% python3 -q
>>> import numpy as np
>>> np.set_printoptions(precision=2, suppress=True, linewidth=120)
>>> out = np.array([[3, -1], [-3, 3], [-2, 1]])
>>> m1 = np.kron(np.eye(3, dtype=int), out)
>>> m1
array([[ 3, -1,  0,  0,  0,  0],
       [-3,  3,  0,  0,  0,  0],
       [-2,  1,  0,  0,  0,  0],
       [ 0,  0,  3, -1,  0,  0],
       [ 0,  0, -3,  3,  0,  0],
       [ 0,  0, -2,  1,  0,  0],
       [ 0,  0,  0,  0,  3, -1],
       [ 0,  0,  0,  0, -3,  3],
       [ 0,  0,  0,  0, -2,  1]])
>>> rng = np.random.default_rng(737)
>>> z = rng.permutation(6)
>>> out = m1[:, z] * rng.choice([-1, 1], 6)
>>> out
array([[-3, -1,  0,  0,  0,  0],
       [ 3,  3,  0,  0,  0,  0],
       [ 2,  1,  0,  0,  0,  0],
       [ 0,  0, -1,  0, -3,  0],
       [ 0,  0,  3,  0,  3,  0],
       [ 0,  0,  1,  0,  2,  0],
       [ 0,  0,  0, -3,  0, -1],
       [ 0,  0,  0,  3,  0,  3],
       [ 0,  0,  0,  2,  0,  1]])
>>> left, _, vt = np.linalg.svd(m1.T @ out)
>>> np.round(np.linalg.lstsq(m1, out)[0], 2) + 0
array([[-1.,  0.,  0.,  0.,  0.,  0.],
       [ 0.,  1.,  0.,  0.,  0.,  0.],
       [ 0.,  0.,  0.,  0., -1.,  0.],
       [ 0.,  0.,  1.,  0.,  0.,  0.],
       [ 0.,  0.,  0., -1.,  0.,  0.],
       [ 0.,  0.,  0.,  0.,  0.,  1.]])
>>> print(np.round(left @ vt, 2) + 0)
[[-1.  0.  0.  0.  0.  0.]
 [ 0.  1.  0.  0.  0.  0.]
 [ 0.  0.  0.  0. -1.  0.]
 [ 0.  0.  1.  0.  0.  0.]
 [ 0.  0.  0. -1.  0.  0.]
 [ 0.  0.  0.  0.  0.  1.]]
>>> z
array([0, 1, 3, 4, 2, 5])
>>> x0 = np.array([9, -9, -5, -1, -7, -3])
>>> (m1 @ x0).argmax()
np.int64(0)
>>> print(np.sign((m1 @ x0).round(6)))
[ 1 -1 -1 -1  1  1 -1  1  1]
>>> x0 @ m1
Traceback (most recent call last):
  File "<python-input-16>", line 1, in <module>
    x0 @ m1
    ~~~^~~~
ValueError: matmul: Input operand 1 has a mismatch in its core dimension 0, with gufunc signature (n?,k),(k,m?)->(n?,m?) (size 9 is different from 6)
>>> w1 = np.array([[2, -3, 0],
...     [-1, 3, 2],
...     [0, 1, 2],
...     [2, 1, 0],
...     [0, -1, -1],
...     [-1, 2, 2]])
>>> c = np.array([0, 3, -2])
>>> H = np.maximum(m1 @ w1 + c, 0)
>>> (H > 0).astype(int)
array([[1, 0, 0],
       [0, 1, 1],
       [0, 1, 0],
       [0, 1, 1],
       [1, 1, 0],
       [1, 1, 0],
       [1, 0, 0],
       [0, 1, 1],
       [0, 1, 1]])
>>> np.linalg.matrix_rank(H)
np.int64(3)
>>> print(H)
[[ 7  0  0]
 [ 0 21  4]
 [ 0 12  0]
 [ 0  5  4]
 [ 6  3  0]
 [ 2  2  0]
 [ 1  0  0]
 [ 0 12  7]
 [ 0  7  2]]
>>> print((H > 0).mean(axis=0))
[0.44 0.78 0.44]
>>> C = np.array([[-4, -3], [2, 4], [2, -4]])
>>> (H @ C).round(6).argmax(axis=1)
array([1, 1, 1, 0, 1, 1, 1, 0, 1])
>>> w1 @ C
array([[-14, -18],
       [ 14,   7],
       [  6,  -4],
       [ -6,  -2],
       [ -4,   0],
       [ 12,   3]])
>>> J = np.array([[1.2, -1.4, 1.0, 0.2, -0.8, 1.5, -0.4],
...     [0.0, 0.8, 0.3, -0.4, 1.0, -0.6, 0.5],
...     [1.3, -0.9, 0.3, 0.5, -0.1, 0.2, 1.2],
...     [-1.0, -1.4, -1.1, -0.4, -0.8, -1.0, 0.7]])
>>> J[:, 1] *= 10
>>> print(J)
[[  1.2 -14.    1.    0.2  -0.8   1.5  -0.4]
 [  0.    8.    0.3  -0.4   1.   -0.6   0.5]
 [  1.3  -9.    0.3   0.5  -0.1   0.2   1.2]
 [ -1.  -14.   -1.1  -0.4  -0.8  -1.    0.7]]
>>> np.linalg.norm(J, axis=1).argmax()
np.int64(0)
>>> np.round(np.linalg.norm(J[2], 1), 2), np.round(np.linalg.norm(J[2], np.inf), 2)
(np.float64(12.6), np.float64(9.0))
>>> round(float(np.linalg.norm(J, 1)), 2), round(np.linalg.norm(J, np.inf), 2)
(45.0, np.float64(19.1))
>>> round(float(np.linalg.norm(J, "nuc")), 2)
28.68
>>> out = np.c_[m1[:, :4] @ np.array([[2, 0, 0, 0], [2, 0, 0, 1], [0, 2, 0, 0], [2, 2, 0, 1]]), np.array([-2, 5, -5, 2, -3, -4, 3, -5, 0])]
>>> out
array([[ 4,  0,  0, -1, -2],
       [ 0,  0,  0,  3,  5],
       [-2,  0,  0,  1, -5],
       [-2,  4,  0, -1,  2],
       [ 6,  0,  0,  3, -3],
       [ 2, -2,  0,  1, -4],
       [ 0,  0,  0,  0,  3],
       [ 0,  0,  0,  0, -5],
       [ 0,  0,  0,  0,  0]])
>>> np.linalg.matrix_rank(np.c_[m1, out])
np.int64(7)
>>> np.linalg.matrix_rank(out)
np.int64(4)
>>> np.linalg.norm(np.linalg.qr(m1)[0].T @ out, axis=0) ** 2 / ((out ** 2).sum(axis=0) + 1e-12)
array([1.  , 1.  , 0.  , 1.  , 0.61])
>>> J @ J
Traceback (most recent call last):
  File "<python-input-39>", line 1, in <module>
    J @ J
    ~~^~~
ValueError: matmul: Input operand 1 has a mismatch in its core dimension 0, with gufunc signature (n?,k),(k,m?)->(n?,m?) (size 4 is different from 7)
>>> gram = J.T @ J
>>> np.allclose(gram, gram.T)
True
>>> print(np.round(np.linalg.eigvalsh(gram)[::-1], 2) + 0)
[539.84   9.01   3.1    0.46   0.     0.     0.  ]
>>> np.trace(gram), (J ** 2).sum()
(np.float64(552.41), np.float64(552.41))
>>> print((J @ J.T).shape)
(4, 4)
>>> np.linalg.matrix_rank(gram)
np.int64(4)
>>> left, s, vt = np.linalg.svd(J, full_matrices=False)
>>> print(np.abs(left[:, 0]).round(6).argmax())
0
>>> np.cumsum(s ** 2) / np.sum(s ** 2)
array([0.98, 0.99, 1.  , 1.  ])
>>> print((s > 1e-8).sum())
4
>>> s / s[0]
array([1.  , 0.13, 0.08, 0.03])
>>> out = J + rng.integers(-2, 3, (4, 1)) @ rng.integers(-2, 3, (1, 7))
>>> out
array([[  0.2, -12. ,   1. ,  -0.8,  -0.8,   1.5,  -1.4],
       [ -2. ,  12. ,   0.3,  -2.4,   1. ,  -0.6,  -1.5],
       [  2.3, -11. ,   0.3,   1.5,  -0.1,   0.2,   2.2],
       [  1. , -18. ,  -1.1,   1.6,  -0.8,  -1. ,   2.7]])
>>> np.linalg.matrix_rank(out - J, tol=1e-8)
np.int64(1)
>>> np.abs(out - J).sum(axis=1)
array([ 5., 10.,  5., 10.])
>>> print(out - J)
[[-1.  2.  0. -1.  0.  0. -1.]
 [-2.  4.  0. -2.  0.  0. -2.]
 [ 1. -2.  0.  1.  0.  0.  1.]
 [ 2. -4.  0.  2.  0.  0.  2.]]
>>> E = np.load("data.npy")
>>> E
array([[-29.46,  28.19,  53.19, -21.02, -10.47, -16.02, -27.39,  19.74],
       [ -6.08,  10.69,  21.58,  -8.36,  -5.24,  -6.86, -11.73,   7.35],
       [ -4.44,   9.34,  18.94,  -7.4 ,  -4.77,  -6.2 , -10.36,   6.38],
       [ -0.51,   5.77,  11.67,  -4.85,  -3.42,  -4.44,  -6.49,   3.81],
       [  0.07,   5.13,  10.33,  -4.39,  -3.14,  -4.12,  -5.76,   3.36],
       [  0.57,   4.54,   9.07,  -3.96,  -2.88,  -3.81,  -5.06,   2.93],
       [  0.92,   4.06,   8.05,  -3.61,  -2.65,  -3.55,  -4.5 ,   2.6 ],
       [  1.25,   3.54,   6.93,  -3.22,  -2.4 ,  -3.26,  -3.88,   2.23],
       [  1.32,   3.41,   6.64,  -3.12,  -2.33,  -3.18,  -3.72,   2.14],
       [  1.35,   3.34,   6.49,  -3.07,  -2.29,  -3.14,  -3.63,   2.09],
       [  1.6 ,   2.7 ,   5.09,  -2.56,  -1.94,  -2.73,  -2.84,   1.64],
       [  1.24,   1.04,   1.69,  -1.12,  -0.84,  -1.35,  -0.91,   0.57],
       [ -5.75,  -4.4 ,  -2.94,   5.56,   3.08,   7.63,   0.62,  -1.94],
       [ -6.41,  -5.26,  -3.32,   6.62,   3.56,   9.08,   0.56,  -2.32],
       [ -6.64,  -5.6 ,  -3.47,   7.04,   3.75,   9.65,   0.53,  -2.48],
       [ -7.77,  -7.79,  -4.44,   9.69,   4.85,  13.19,   0.37,  -3.49],
       [ -8.21,  -9.05,  -5.02,  11.17,   5.44,  15.15,   0.29,  -4.09],
       [ -8.9 , -12.72,  -6.82,  15.42,   7.06,  20.69,   0.09,  -5.87],
       [ -5.91, -31.2 , -17.55,  35.67,  14.06,  46.05,   0.07, -15.37],
       [ -5.27, -33.12, -18.77,  37.71,  14.73,  48.54,   0.14, -16.39],
       [  1.28, -48.98, -29.42,  54.32,  20.1 ,  68.6 ,   1.05, -24.92],
       [  4.98, -56.56, -34.76,  62.14,  22.57,  77.91,   1.65, -29.05],
       [ 14.98, -74.85, -48.13,  80.8 ,  28.39,  99.91,   3.43, -39.14],
       [ 17.86, -79.76, -51.82,  85.76,  29.92, 105.72,   3.97, -41.87],
       [ 17.93, -79.89, -51.92,  85.89,  29.97, 105.87,   3.99, -41.94]])
>>> z = E[:, 5] > np.median(E[:, 5])
>>> u = E[z].mean(axis=0) - E[~z].mean(axis=0)
>>> print(z.astype(int))
[0 0 0 0 0 0 0 0 0 0 0 0 0 1 1 1 1 1 1 1 1 1 1 1 1]
>>> print((((E - E.mean(axis=0)) @ u > 0) == z).mean())
0.8
>>> np.argsort(-np.abs(u).round(6), kind="stable")
array([5, 3, 1, 2, 7, 4, 6, 0])
>>> Xc = E - E.mean(axis=0)
>>> vecs = np.linalg.svd(Xc)[2][:3]
>>> out = Xc - Xc @ vecs.T @ vecs
>>> np.round(np.cov(Xc @ vecs.T, rowvar=False), 2) + 0
array([[4463.1 ,    0.  ,    0.  ],
       [   0.  ,   94.93,    0.  ],
       [   0.  ,    0.  ,   31.51]])
>>> print(np.round(out.std(axis=0), 2) + 0)
[0. 0. 0. 0. 0. 0. 0. 0.]
>>> (Xc @ vecs.T).std(axis=0)
array([65.46,  9.55,  5.5 ])
>>> np.linalg.norm(out, axis=1).round(6).argmax()
np.int64(0)
>>> np.diag(vecs.T @ vecs)
array([0.93, 0.21, 0.62, 0.26, 0.07, 0.49, 0.33, 0.07])
